$ ipython --no-banner

In [1]: import numpy as np

In [2]: import numpy.linalg as la

In [3]: np.set_printoptions(precision=2, suppress=True, linewidth=200)

In [4]: rd = lambda a: np.round(a, 2) + 0

In [5]: J = np.loadtxt("w.csv", delimiter=",")

In [6]: J
Out[6]: 
array([[-5.,  1.,  1., -5.],
       [ 5.,  3.,  0., -3.],
       [-2.,  1.,  2., -1.],
       [-2.,  4.,  0.,  5.]])

In [7]: J @ J
Out[7]: 
array([[ 38., -21.,  -3.,  -4.],
       [ -4.,   2.,   5., -49.],
       [ 13.,  -1.,   2.,   0.],
       [ 20.,  30.,  -2.,  23.]])

In [8]: np.trace(J)
Out[8]: np.float64(5.0)

In [9]: (J + J.T) / 2
Out[9]: 
array([[-5. ,  3. , -0.5, -3.5],
       [ 3. ,  3. ,  0.5,  0.5],
       [-0.5,  0.5,  2. , -0.5],
       [-3.5,  0.5, -0.5,  5. ]])

In [10]: rd(np.abs(la.eigvals(J)).max())
Out[10]: np.float64(6.68)

In [11]: np.allclose(J, J.T)
Out[11]: False

In [12]: rd(la.det(J))
Out[12]: np.float64(-469.0)

In [13]: m1 = np.load("dump.npy")

In [14]: m1
Out[14]: 
array([[4, 2, 3, 4, 5, 3],
       [3, 4, 5, 5, 0, 3],
       [5, 4, 1, 0, 1, 2],
       [2, 4, 2, 1, 2, 4],
       [2, 4, 2, 1, 2, 4],
       [1, 4, 2, 3, 1, 3]])

In [15]: left, sigma, VT = la.svd(m1)

In [16]: V = VT[:(sigma > 1e-8).sum()]

In [17]: rng = np.random.default_rng(0)

In [18]: x = m1[2] + -3 * m1[1] + rng.integers(2) * np.eye(6)[3]

In [19]: x
Out[19]: array([ -4.,  -8., -14., -14.,   1.,  -7.])

In [20]: np.allclose(V.T @ V @ x, x)
Out[20]: False

In [21]: rank = la.matrix_rank(m1)

In [22]: rank
Out[22]: np.int64(5)

In [23]: ns = la.svd(m1)[2][rank:].T

In [24]: la.matrix_rank(m1.T @ m1), la.matrix_rank(m1 @ m1.T)
Out[24]: (np.int64(5), np.int64(5))

In [25]: [int(la.matrix_rank(m1[:i])) for i in range(1, len(m1) + 1)]
Out[25]: [1, 2, 3, 4, 4, 5]

In [26]: [int(la.matrix_rank(m1[:, :j + 1])) for j in range(6)]
Out[26]: [1, 2, 3, 4, 5, 5]

In [27]: [int(la.matrix_rank(np.delete(m1, i, axis=0))) for i in range(6)]
Out[27]: [4, 4, 4, 5, 5, 4]

In [28]: u, r1 = m1[4], m1[1]

In [29]: u @ r1
Out[29]: np.int64(49)

In [30]: u @ u
Out[30]: np.int64(45)

In [31]: pr = (u @ r1) / (u @ u) * u

In [32]: rd(la.norm(u + r1) ** 2 + la.norm(u - r1) ** 2)
Out[32]: np.float64(258.0)

In [33]: rd(pr)
Out[33]: array([2.18, 4.36, 2.18, 1.09, 2.18, 4.36])

In [34]: np.outer(u, r1)
Out[34]: 
array([[ 6,  8, 10, 10,  0,  6],
       [12, 16, 20, 20,  0, 12],
       [ 6,  8, 10, 10,  0,  6],
       [ 3,  4,  5,  5,  0,  3],
       [ 6,  8, 10, 10,  0,  6],
       [12, 16, 20, 20,  0, 12]])

In [35]: left, sigma, VT = la.svd(m1)

In [36]: rd(sigma)
Out[36]: array([16.89,  4.86,  4.34,  3.32,  1.12,  0.  ])

In [37]: M2 = left[:, :5] @ np.diag(sigma[:5]) @ VT[:5]

In [38]: rd(la.norm(m1 - M2) / la.norm(m1))
Out[38]: np.float64(0.0)

In [39]: la.matrix_rank(M2)
Out[39]: np.int64(5)

In [40]: rd(M2)
Out[40]: 
array([[4., 2., 3., 4., 5., 3.],
       [3., 4., 5., 5., 0., 3.],
       [5., 4., 1., 0., 1., 2.],
       [2., 4., 2., 1., 2., 4.],
       [2., 4., 2., 1., 2., 4.],
       [1., 4., 2., 3., 1., 3.]])

In [41]: arr = np.array([[1.0, 1.0, 1.0, -3.0],
    ...:     [3.0, 1.0, -1.0, 0.0],
    ...:     [0.0, 0.0, 2.0, -2.0],
    ...:     [0.0, 0.0, 0.0, -2.0]])

In [42]: arr
Out[42]: 
array([[ 1.,  1.,  1., -3.],
       [ 3.,  1., -1.,  0.],
       [ 0.,  0.,  2., -2.],
       [ 0.,  0.,  0., -2.]])

In [43]: M2 = la.inv(arr)

In [44]: rd(la.inv(M2))
Out[44]: 
array([[ 1.,  1.,  1., -3.],
       [ 3.,  1., -1.,  0.],
       [ 0.,  0.,  2., -2.],
       [ 0.,  0.,  0., -2.]])

In [45]: rd(M2)
Out[45]: 
array([[-0.5 ,  0.5 ,  0.5 ,  0.25],
       [ 1.5 , -0.5 , -1.  , -1.25],
       [ 0.  ,  0.  ,  0.5 , -0.5 ],
       [ 0.  ,  0.  ,  0.  , -0.5 ]])

In [46]: (np.abs(M2) > 1e-9).astype(int)
Out[46]: 
array([[1, 1, 1, 1],
       [1, 1, 1, 1],
       [0, 0, 1, 1],
       [0, 0, 0, 1]])

In [47]: rd(la.slogdet(arr)[0])
Out[47]: np.float64(1.0)

In [48]: rd(la.det(arr) * la.det(M2))
Out[48]: np.float64(1.0)

In [49]: np.allclose(M2, arr.T)
Out[49]: False
